% ipython --no-banner

In [1]: import numpy as np

In [2]: from numpy import linalg as LA

In [3]: np.set_printoptions(suppress=True, linewidth=100)

In [4]: tidy = lambda a: np.round(a, 2) + 0

In [5]: X = np.load("test0.npy")

In [6]: X
Out[6]: 
array([[-3, -1,  0,  0,  0,  0],
       [ 0,  0,  0,  0,  0,  0],
       [ 2,  2,  0,  0,  0,  0],
       [ 0,  0, -3, -1,  0,  0],
       [ 0,  0,  0,  0,  0,  0],
       [ 0,  0,  2,  2,  0,  0],
       [ 0,  0,  0,  0, -3, -1],
       [ 0,  0,  0,  0,  0,  0],
       [ 0,  0,  0,  0,  2,  2]])

In [7]: # row 4 repeats row 1

In [8]: vec = np.array([2, -4, -5, -4, -1, 2])

In [9]: y = X @ vec

In [10]: tidy(LA.lstsq(X, y)[0])
Out[10]: array([ 2., -4., -5., -4., -1.,  2.])

In [11]: rng = np.random.default_rng(11445)

In [12]: y = y + 0.3 * rng.normal(size=9)

In [13]: tidy(y)
Out[13]: array([ -2.12,  -0.12,  -4.14,  18.89,  -0.76, -17.92,   1.39,  -0.37,   1.8 ])

In [14]: coef, *_ = LA.lstsq(X, y)

In [15]: tidy(LA.norm(y - X @ coef))
Out[15]: np.float64(0.86)

In [16]: W1 = np.array([[0, -3, -2, 3],
    ...:     [3, -1, -1, 2],
    ...:     [3, -3, 0, -3],
    ...:     [3, 2, 0, -1],
    ...:     [-3, -1, -2, 0],
    ...:     [-1, 3, -2, 2]])

In [17]: coef = np.array([8, 3, 3, 1])

In [18]: hid = np.maximum(X @ W1 + coef, 0)

In [19]: LA.matrix_rank(hid)
Out[19]: np.int64(4)

In [20]: hid
Out[20]: 
array([[ 5, 13, 10,  0],
       [ 8,  3,  3,  1],
       [14,  0,  0, 11],
       [ 0, 10,  3, 11],
       [ 8,  3,  3,  1],
       [20,  1,  3,  0],
       [18,  3, 11,  0],
       [ 8,  3,  3,  1],
       [ 0,  7,  0,  5]])

In [21]: tidy((hid > 0).mean(axis=0))
Out[21]: array([0.78, 0.89, 0.78, 0.67])

In [22]: cent = np.array([[-1, 1, 0], [2, -2, -1], [-2, -2, 1], [0, -1, 2]])

In [23]: (hid @ cent).round(6).argmax(axis=1)
Out[23]: array([0, 2, 2, 2, 2, 1, 2, 2, 0])

In [24]: W1 @ cent
Out[24]: 
array([[-2,  7,  7],
       [-3,  5,  4],
       [-9, 12, -3],
       [ 1,  0, -4],
       [ 5,  3, -1],
       [11, -5, -1]])

In [25]: B = np.c_[X[:, :4] @ np.array([[1, 3, 1, 1], [3, 4, 5, 0], [2, 3, 5, 4], [1, 5, 1, 1]]), np.array([-1, 1, 2, 0, 1, -3, 1, 0, -2])]

In [26]: B
Out[26]: 
array([[ -6, -13,  -8,  -3,  -1],
       [  0,   0,   0,   0,   1],
       [  8,  14,  12,   2,   2],
       [ -7, -14, -16, -13,   0],
       [  0,   0,   0,   0,   1],
       [  6,  16,  12,  10,  -3],
       [  0,   0,   0,   0,   1],
       [  0,   0,   0,   0,   0],
       [  0,   0,   0,   0,  -2]])

In [27]: LA.matrix_rank(np.c_[X, B])
Out[27]: np.int64(7)
